In [1]: import numpy as np

In [2]: np.set_printoptions(suppress=True, linewidth=120)

In [3]: W0 = np.load("a.npy")

In [4]: print(W0)
[[-0.3 -0.1  0.3]
 [-0.6 -0.1 -0.8]]

In [5]: M2 = W0 / np.sqrt((W0 ** 2).mean(axis=1, keepdims=True))

In [6]: print(np.linalg.matrix_rank(M2) == np.linalg.matrix_rank(W0))
True

In [7]: print(np.round(np.linalg.norm(M2, axis=1), 2))
[1.73 1.73]

In [8]: print(M2[1].round(2))
[-1.03 -0.17 -1.38]

In [9]: print(np.round(W0 - W0.mean(axis=1, keepdims=True), 2))
[[-0.27 -0.07  0.33]
 [-0.1   0.4  -0.3 ]]

In [10]: m1 = np.load("sample15.npy")

In [11]: print(m1)
[[ 2 -2  2  0]
 [ 0  2 -2  2]
 [ 2  0  2 -2]
 [-2  2  0  2]]

In [12]: x = np.array([4, -5, -5])

In [13]: print(W0 * x)
[[-1.2  0.5 -1.5]
 [-2.4  0.5  4. ]]

In [14]: print(W0 @ np.eye(3)[1])
[-0.1 -0.1]

In [15]: print(np.sign((W0 @ x).round(6)))
[-1.  1.]

In [16]: print(np.round(np.einsum("ij,j->i", W0, x), 2))
[-2.2  2.1]

In [17]: print(np.round(W0 @ (2 * x), 2))
[-4.4  4.2]

In [18]: rng = np.random.default_rng(2789)

In [19]: lab = rng.permutation(4)

In [20]: print(lab)
[0 3 1 2]

In [21]: M2 = m1[lab][:, lab]

In [22]: print(np.diag(M2))
[2 2 2 2]

In [23]: print(M2)
[[ 2  0 -2  2]
 [-2  2  2  0]
 [ 0  2  2 -2]
 [ 2 -2  0  2]]

In [24]: print(round(float(np.linalg.det(M2)), 2), round(np.linalg.det(m1[lab]), 2))
48.0 48.0

In [25]: F = np.load("m.npy")

In [26]: print(F)
[[ 0.99  6.    5.03]
 [-0.99  0.04 -1.06]
 [ 0.96 -6.02 -2.95]]

In [27]: print(np.round(np.abs(np.linalg.svd(F)[2][-1]), 2))
[0.67 0.41 0.62]

In [28]: print(np.argsort(-np.linalg.norm(F, axis=0).round(6), kind="stable")[:3])
[1 2 0]

In [29]: print(np.linalg.cond(F) > 100)
True

In [30]: print(np.linalg.matrix_rank(F, rtol=0.1))
2

In [31]: M2 = F + rng.integers(-2, 3, (3, 2)) @ rng.integers(-2, 3, (2, 3))

In [32]: print(M2.round(2))
[[-0.01  9.    6.03]
 [-0.99  0.04 -1.06]
 [-4.04 -6.02 -6.95]]

In [33]: print(M2 - F)
[[-1.  3.  1.]
 [ 0.  0.  0.]
 [-5.  0. -4.]]

In [34]: print(np.linalg.matrix_rank(M2 - F, tol=1e-8))
2

In [35]: print(np.abs(M2 - F).sum(axis=1))
[5. 0. 9.]

In [36]: t3 = np.stack([M2, 2 * M2, M2[::-1]])

In [37]: print(np.round(np.linalg.norm(t3, axis=(1, 2)), 2))
[14.84 29.69 14.84]

In [38]: print(np.round(np.einsum("bij,cij->bc", t3, t3), 2))
[[ 220.33  440.66 -189.99]
 [ 440.66  881.32 -379.98]
 [-189.99 -379.98  220.33]]

In [39]: M2 = F / np.sqrt((F ** 2).mean(axis=1, keepdims=True))

In [40]: print(np.round(np.linalg.norm(M2, axis=1), 2))
[1.73 1.73 1.73]

In [41]: print(np.linalg.matrix_rank(F - F.mean(axis=1, keepdims=True)))
2

In [42]: print(M2[2].round(2))
[ 0.25 -1.54 -0.75]

In [43]: data = np.load("x.npy")

In [44]: print(data)
[[0.5 0.5]
 [0.  1. ]]

In [45]: M2 = np.linalg.inv(data)

In [46]: print(round(float(np.linalg.det(data) * np.linalg.det(M2)), 2))
1.0

In [47]: print(np.round(np.linalg.cond(data), 2))
2.62

In [48]: print(data @ M2)
[[1. 0.]
 [0. 1.]]

In [49]: print(M2)
[[ 2. -1.]
 [ 0.  1.]]

In [50]: print(np.round(np.linalg.inv(M2), 2))
[[0.5 0.5]
 [0.  1. ]]
